$ ipython --no-banner

In [1]: import numpy as np

In [2]: from numpy import linalg as LA

In [3]: np.set_printoptions(precision=3, suppress=True, linewidth=100)

In [4]: def tidy(a):
   ...:     return np.round(a, 3) + 0
   ...: 

In [5]: arr = np.load("layer19.npy")

In [6]: arr
Out[6]: 
array([[  3.267, -17.024,  -9.975],
       [ -4.36 ,  -8.158,  17.732],
       [  1.371,  -4.523, -19.434],
       [ 11.862,   3.984,  15.602],
       [ 15.99 ,  -7.721,   9.204],
       [ 11.334,   1.197, -16.435],
       [-18.076,   8.353,   1.862],
       [ -7.682,  -8.15 , -16.57 ],
       [ 12.411,   9.447, -12.519],
       [  3.603,   8.161,  17.9  ],
       [ 18.666,  -0.488,   7.166],
       [ -3.479, -18.293,  -7.299],
       [ -0.062,  -6.116, -19.042],
       [-14.056,  -7.689,  11.971],
       [ -7.709,  -9.002,  16.111],
       [ 17.823,  -5.488,  -7.226],
       [ 10.43 ,  16.084,  -5.704],
       [-19.661,  -0.631,  -3.613],
       [  6.724,  10.525, -15.621],
       [  4.633, -12.553,  14.865],
       [-14.419,   5.847, -12.566],
       [ 10.13 , -10.177, -13.922]])

In [7]: x0 = np.array([3, 1, 2])

In [8]: rhs = arr @ x0

In [9]: tidy(LA.lstsq(arr, rhs)[0])
Out[9]: array([3., 1., 2.])

In [10]: tidy(LA.pinv(arr) @ arr)
Out[10]: 
array([[1., 0., 0.],
       [0., 1., 0.],
       [0., 0., 1.]])

In [11]: rng = np.random.default_rng(638)

In [12]: rhs = rhs + 0.02 * rng.normal(size=22)

In [13]: tidy(rhs)
Out[13]: 
array([-27.194,  14.214, -39.29 ,  70.758,  58.641,   2.321, -42.139, -64.336,  21.644,  54.772,
        69.835, -43.369, -44.405, -25.907,   0.102,  33.519,  35.974, -66.835,  -0.529,  31.081,
       -62.567,  -7.643])

In [14]: beta, *_ = LA.lstsq(arr, rhs)

In [15]: [round(float(LA.norm(LA.solve(arr.T @ arr + lam * np.eye(3), arr.T @ rhs))), 2) for lam in (0, 1, 10, 100)]
Out[15]: [3.74, 3.74, 3.73, 3.62]

In [16]: tidy(arr.T @ (rhs - arr @ beta))
Out[16]: array([0., 0., 0.])

In [17]: tidy(LA.norm(rhs - arr @ beta))
Out[17]: np.float64(0.054)

In [18]: tidy(beta)
Out[18]: array([3.   , 1.001, 2.   ])

In [19]: dist = LA.norm(arr[:, None] - arr[None], axis=-1)

In [20]: dist.shape
Out[20]: (22, 22)

In [21]: tidy(dist[:5, :5])
Out[21]: 
array([[ 0.   , 30.074, 15.791, 34.196, 24.824],
       [30.074,  0.   , 37.781, 20.374, 22.069],
       [15.791, 37.781,  0.   , 37.549, 32.312],
       [34.196, 20.374, 37.549,  0.   , 13.964],
       [24.824, 22.069, 32.312, 13.964,  0.   ]])

In [22]: np.flatnonzero(dist[15] < dist.mean() / 2)
Out[22]: array([15, 21])

In [23]: tidy(LA.norm(arr, axis=1))
Out[23]: 
array([20.   , 20.   , 20.   , 20.   , 20.   , 20.   , 20.   , 20.   , 20.   , 20.   , 20.   ,
       20.   , 20.   , 20.   , 20.001, 20.   , 20.   , 20.   , 20.   , 20.   , 20.   , 20.   ])

In [24]: O, _ = LA.qr(np.array([[-0.1, -1.1, 0.6], [-1.1, -0.1, -0.2], [0.7, 0.6, 1.2]]))

In [25]: w = np.array([1, 5, -3])

In [26]: J = O @ np.diag(w) @ O.T

In [27]: tidy(J)
Out[27]: 
array([[ 3.762, -1.719, -2.307],
       [-1.719,  0.41 , -1.172],
       [-2.307, -1.172, -1.172]])

In [28]: # equal to its transpose

In [29]: tidy(LA.det(J))
Out[29]: np.float64(-15.0)

In [30]: tidy((J + J.T) / 2)
Out[30]: 
array([[ 3.762, -1.719, -2.307],
       [-1.719,  0.41 , -1.172],
       [-2.307, -1.172, -1.172]])

In [31]: tidy(np.trace(J))
Out[31]: np.float64(3.0)

In [32]: tidy((J - J.T) / 2)
Out[32]: 
array([[0., 0., 0.],
       [0., 0., 0.],
       [0., 0., 0.]])

In [33]: assert J == J.T
Traceback (most recent call last):
  Cell In[33], line 1
    assert J == J.T
ValueError: The truth value of an array with more than one element is ambiguous. Use a.any() or a.all()


In [34]: tidy(LA.matrix_power(J, 3))
Out[34]: 
array([[101.192, -35.755, -41.873],
       [-35.755,   3.83 ,  -0.661],
       [-41.873,  -0.661,  -6.021]])

In [35]: u = np.array([-2, 0, -1, 2])

In [36]: M = u[np.abs(np.subtract.outer(np.arange(4), np.arange(4)))]

In [37]: print(M)
[[-2  0 -1  2]
 [ 0 -2  0 -1]
 [-1  0 -2  0]
 [ 2 -1  0 -2]]

In [38]: # equal to its transpose

In [39]: np.allclose(M, M.T)
Out[39]: True

In [40]: K = np.array([[3, -3, 3, 0], [1, 3, -1, -1], [3, -1, 1, -1], [-2, 2, 1, 3]])

In [41]: tidy(LA.eigvals(K).sum().real)
Out[41]: np.float64(10.0)

In [42]: tidy(LA.det(2 * K)), tidy(LA.det(K))
Out[42]: (np.float64(-288.0), np.float64(-18.0))

In [43]: print(tidy(np.poly(K)))
[  1. -10.  32. -29. -18.]

In [44]: np.einsum("ii->", K)
Out[44]: np.int64(10)

In [45]: T = np.stack([K, -3 * K, K[::-1]])

In [46]: (T @ K.T).shape
Out[46]: (3, 4, 4)

In [47]: print(LA.matrix_rank(T))
[4 4 4]

In [48]: T.shape
Out[48]: (3, 4, 4)

In [49]: print(tidy(LA.norm(T, axis=(1, 2))))
[ 8.307 24.92   8.307]

In [50]: print(np.einsum("bij,cij->bc", T, T))
[[  69 -207  -18]
 [-207  621   54]
 [ -18   54   69]]

In [51]: tidy(LA.det(T))
Out[51]: array([  -18., -1458.,   -18.])

In [52]: A = np.load("data.npy")

In [53]: A
Out[53]: 
array([[2, 2, 0, 0],
       [2, 2, 0, 0],
       [0, 0, 2, 2],
       [0, 0, 2, 2]])

In [54]: # null space of dimension 2

In [55]: Uu, sigma, Vh = LA.svd(A)

In [56]: np.argmax(sigma[:-1] / (sigma[1:] + 1e-6)) + 1
Out[56]: np.int64(2)

In [57]: Y = Uu[:, :2] @ np.diag(sigma[:2]) @ Vh[:2]

In [58]: LA.matrix_rank(A, rtol=0.05)
Out[58]: np.int64(2)

In [59]: P = arr @ LA.solve(arr.T @ arr, arr.T)

In [60]: LA.matrix_rank(np.eye(22) - P)
Out[60]: np.int64(19)

In [61]: np.allclose(P @ P, P)
Out[61]: True

In [62]: tidy(LA.eigvalsh(P))
Out[62]: array([0., 0., 0., 0., 0., 0., 0., 0., 0., 0., 0., 0., 0., 0., 0., 0., 0., 0., 0., 1., 1., 1.])

In [63]: np.trace(P)
Out[63]: np.float64(3.0)

In [64]: X = np.array([[12, 11, 13, 12], [11, 8, 6, 15], [13, 6, 14, 7], [12, 15, 7, 14]])

In [65]: # symmetric, so the eigenvalues are real

In [66]: try:
    ...:     LA.cholesky(X)
    ...: except LA.LinAlgError as e:
    ...:     print("failed:", e)
    ...: 
failed: Matrix is not positive definite

In [67]: tidy(LA.eigvalsh(X).min())
Out[67]: np.float64(-4.471)

In [68]: [round(float(LA.det(X[:i, :i])), 2) + 0 for i in range(1, 5)]
Out[68]: [12.0, -25.0, -418.0, 3488.0]
